% ipython --no-banner

In [1]: import numpy as np

In [2]: import numpy.linalg as la

In [3]: np.set_printoptions(precision=3, suppress=True, linewidth=120, legacy="1.25")

In [4]: tidy = lambda a: np.round(a, 3) + 0

In [5]: feats = np.array([[-3, -3, -3, -3, -3, -3, -3, -3],
   ...:     [-3, -6, -6, -6, -6, -6, -6, -6],
   ...:     [-3, -6, -9, -9, -9, -9, -9, -9],
   ...:     [-3, -6, -9, -12, -12, -12, -12, -12],
   ...:     [-3, -6, -9, -12, -15, -15, -15, -15],
   ...:     [-3, -6, -9, -12, -15, -18, -18, -18],
   ...:     [-3, -6, -9, -12, -15, -18, -21, -21],
   ...:     [-3, -6, -9, -12, -15, -18, -21, -24]])

In [6]: # symmetric, so the eigenvalues are real

In [7]: w, V = la.eigh(feats)

In [8]: x0 = np.array([1, 0, 1, 5, 8, 4, 6, 5])

In [9]: x0 @ feats @ x0
Out[9]: -12798

In [10]: tidy(la.eigvalsh(feats[1:, 1:]))
Out[10]: array([-87.415,  -9.482,  -3.402,  -1.807,  -1.193,  -0.914,  -0.787])

In [11]: np.abs(feats).sum(axis=1).max(), tidy(np.abs(w).max())
Out[11]: (108, 88.096)

In [12]: W = np.array([[-3, 2, -3],
    ...:     [3, 0, 2],
    ...:     [1, 2, -2],
    ...:     [3, -3, 0],
    ...:     [-1, 3, -2],
    ...:     [-3, 0, -2],
    ...:     [-2, 1, -3],
    ...:     [1, 1, 0]])

In [13]: b = np.array([-1, -1, -1])

In [14]: H = np.maximum(feats @ W + b, 0)

In [15]: la.matrix_rank(H)
Out[15]: 2

In [16]: basis = np.array([[2, 1, 1], [3, 1, 1], [3, 3, 2]])

In [17]: H @ basis
Out[17]: 
array([[ 91,  89,  60],
       [150, 150, 100],
       [231, 231, 154],
       [304, 299, 201],
       [397, 377, 258],
       [466, 434, 300],
       [499, 464, 321],
       [493, 461, 318]])

In [18]: (H @ basis).round(6).argmax(axis=1)
Out[18]: array([0, 0, 0, 0, 0, 0, 0, 0])

In [19]: W @ basis
Out[19]: 
array([[ -9, -10,  -7],
       [ 12,   9,   7],
       [  2,  -3,  -1],
       [ -3,   0,   0],
       [  1,  -4,  -2],
       [-12,  -9,  -7],
       [-10, -10,  -7],
       [  5,   2,   2]])

In [20]: arr = np.load("a.npy")

In [21]: arr
Out[21]: 
array([[ 8,  0,  2],
       [ 8,  0,  0],
       [ 9,  0,  1],
       [11,  0,  2],
       [11,  0,  0],
       [13,  0,  0],
       [ 6,  0,  1],
       [12,  0,  1],
       [11,  0,  0],
       [13,  0,  0]])

In [22]: Uu, sv, VT = la.svd(arr)

In [23]: V = VT[:(sv > 1e-8).sum()]

In [24]: rng = np.random.default_rng(75)

In [25]: x0 = arr[9] + -1 * arr[6] + rng.integers(2) * np.eye(3)[0]

In [26]: x0
Out[26]: array([ 8.,  0., -1.])

In [27]: tidy(V.T @ V)
Out[27]: 
array([[1., 0., 0.],
       [0., 0., 0.],
       [0., 0., 1.]])

In [28]: la.lstsq(arr[:-1].T, arr[-1])[2]
Out[28]: 2

In [29]: np.allclose(arr[:-1].T @ la.lstsq(arr[:-1].T, arr[-1])[0], arr[-1])
Out[29]: True

In [30]: np.unique(arr.round(6), axis=0).shape
Out[30]: (8, 3)

In [31]: [round(float(x), 3) for x in la.svd(arr, compute_uv=False)[:3]]
Out[31]: [33.074, 2.664, 0.0]

In [32]: np.argsort(-la.norm(arr, axis=0).round(6), kind="stable")[:3]
Out[32]: array([0, 2, 1])

In [33]: la.cond(arr) > 100
Out[33]: True

In [34]: la.matrix_rank(arr, rtol=0.1)
Out[34]: 1

In [35]: tidy(la.norm(arr, 2) / la.norm(arr))
Out[35]: 0.997

In [36]: A2 = arr / la.norm(arr, axis=1, keepdims=True)

In [37]: gram = A2 @ A2.T

In [38]: tidy(la.norm(A2, axis=1))
Out[38]: array([1., 1., 1., 1., 1., 1., 1., 1., 1., 1.])

In [39]: tidy(gram[7])
Out[39]: array([0.987, 0.997, 1.   , 0.995, 0.997, 0.997, 0.997, 1.   , 0.997, 0.997])

In [40]: (np.abs(gram) > 0.9).astype(int)
Out[40]: 
array([[1, 1, 1, 1, 1, 1, 1, 1, 1, 1],
       [1, 1, 1, 1, 1, 1, 1, 1, 1, 1],
       [1, 1, 1, 1, 1, 1, 1, 1, 1, 1],
       [1, 1, 1, 1, 1, 1, 1, 1, 1, 1],
       [1, 1, 1, 1, 1, 1, 1, 1, 1, 1],
       [1, 1, 1, 1, 1, 1, 1, 1, 1, 1],
       [1, 1, 1, 1, 1, 1, 1, 1, 1, 1],
       [1, 1, 1, 1, 1, 1, 1, 1, 1, 1],
       [1, 1, 1, 1, 1, 1, 1, 1, 1, 1],
       [1, 1, 1, 1, 1, 1, 1, 1, 1, 1]])
